>>> import numpy as np
>>> np.set_printoptions(precision=3, suppress=True, linewidth=140, legacy="1.25")
>>> def rd(a):
...     return np.round(a, 3) + 0
... 
>>> J = np.loadtxt("test4.csv", delimiter=",")
>>> print(rd(J))
[[-0.88   0.176  0.107 -0.427]
 [ 0.264 -0.588  0.221 -0.732]
 [ 0.176  0.316 -0.823 -0.439]
 [-0.352 -0.723 -0.513  0.3  ]]
>>> # keeps lengths
>>> rng = np.random.default_rng(83)
>>> lab = rng.permutation(4)
>>> print(lab)
[3 0 1 2]
>>> B = J[lab][:, lab]
>>> print(rd(B))
[[ 0.3   -0.352 -0.723 -0.513]
 [-0.427 -0.88   0.176  0.107]
 [-0.732  0.264 -0.588  0.221]
 [-0.439  0.176  0.316 -0.823]]
>>> print(rd(np.sort(np.abs(np.linalg.eigvals(B)))))
[1. 1. 1. 1.]
>>> print(rd(np.linalg.det(B)), rd(np.linalg.det(J[lab])))
-1.0 1.0
>>> gram = J.T @ J
>>> print(rd(np.linalg.svd(J, compute_uv=False) ** 2))
[1. 1. 1. 1.]
>>> print(rd(gram))
[[1. 0. 0. 0.]
 [0. 1. 0. 0.]
 [0. 0. 1. 0.]
 [0. 0. 0. 1.]]
>>> print(rd(np.trace(gram)), rd((J ** 2).sum()))
4.0 4.0
>>> x0 = np.array([-4, -1, -8, -6])
>>> y = J @ x0
>>> c, lr = np.zeros(4), 1 / np.linalg.norm(J, 2) ** 2
>>> for i in range(15):
...     c -= lr * J.T @ (J @ c - y)
...     if i % 5 == 0: print(i, round(np.linalg.norm(J @ c - y), 3))
... 
0 0.0
5 0.0
10 0.0
>>> print(rd(np.linalg.cond(J)))
1.0
>>> lab = rng.permutation(4)
>>> B = J[:, lab] * rng.choice([-1, 1], 4)
>>> print(rd(B))
[[-0.107 -0.176  0.427  0.88 ]
 [-0.221  0.588  0.732 -0.264]
 [ 0.823 -0.316  0.439 -0.176]
 [ 0.513  0.723 -0.3    0.352]]
>>> Uu, _, VT = np.linalg.svd(J.T @ B)
>>> print(rd(Uu @ VT))
[[ 0.  0.  0. -1.]
 [ 0. -1.  0.  0.]
 [-1.  0.  0.  0.]
 [ 0.  0. -1.  0.]]
>>> Uu, s, VT = np.linalg.svd(J, full_matrices=False)
>>> print(rd(s / s[0]))
[1. 1. 1. 1.]
>>> print(np.allclose(Uu * s @ VT, J))
True
>>> W0 = np.loadtxt("a.csv", delimiter=",")
>>> print(W0)
[[ 0.647  4.169 -1.846]
 [ 6.939  1.586 -7.519]
 [ 6.853  1.526 -9.022]
 [-2.848  2.16   0.334]
 [ 0.563  4.652 -0.477]
 [-0.942  3.8   -0.876]
 [ 0.192 -9.595  5.728]
 [-0.564  3.004 -2.016]
 [ 7.167  2.156 -6.54 ]
 [ 7.347  0.345 -7.366]
 [ 7.276  2.373 -5.471]
 [-1.659 -9.942  4.195]
 [-3.538 -9.219  4.747]
 [-1.831 -8.027  4.895]
 [-1.338  4.501 -0.56 ]
 [-2.368  3.081 -0.267]
 [-1.737  3.642 -1.376]
 [-2.471 -8.091  5.135]]
>>> x0 = np.array([0, 2, 3])
>>> print(np.sign((W0 @ x0).round(6)))
[ 1. -1. -1.  1.  1.  1. -1. -1. -1. -1. -1. -1. -1. -1.  1.  1.  1. -1.]
>>> print(np.linalg.norm(W0 @ x0) <= np.linalg.norm(W0, 2) * np.linalg.norm(x0) + 1e-9)
True
>>> q, V = np.linalg.qr(W0[:, :1])[0], np.linalg.qr(W0[:, 1:])[0]
>>> s = np.linalg.svd(q.T @ V, compute_uv=False)
>>> print((s > 0.9).sum())
1
>>> print(rd(np.linalg.norm(q @ q.T - V @ V.T, 2)))
1.0
>>> print(rd(np.degrees(np.arccos(s.clip(0, 1)))))
[20.769]
>>> print(rd(np.linalg.svd(W0, compute_uv=False)))
[30.102 17.508  4.025]
>>> print(np.linalg.matrix_rank(W0))
3
>>> gram = np.cov(W0, rowvar=False)
>>> print(rd(np.corrcoef(W0[:, 1], W0[:, 0])[0, 1]))
0.313
>>> print(np.argwhere(np.triu(np.abs(np.corrcoef(W0.T)) > 0.8, 1)))
[[0 2]]
>>> print(gram.shape)
(3, 3)
>>> print(rd(np.linalg.eigvalsh(gram)[::-1]))
[52.679 16.394  0.893]
>>> print(rd(np.corrcoef(W0.T)))
[[ 1.     0.313 -0.849]
 [ 0.313  1.    -0.695]
 [-0.849 -0.695  1.   ]]
>>> print(rd(gram))
[[ 16.544   7.098 -16.341]
 [  7.098  31.044 -18.325]
 [-16.341 -18.325  22.377]]
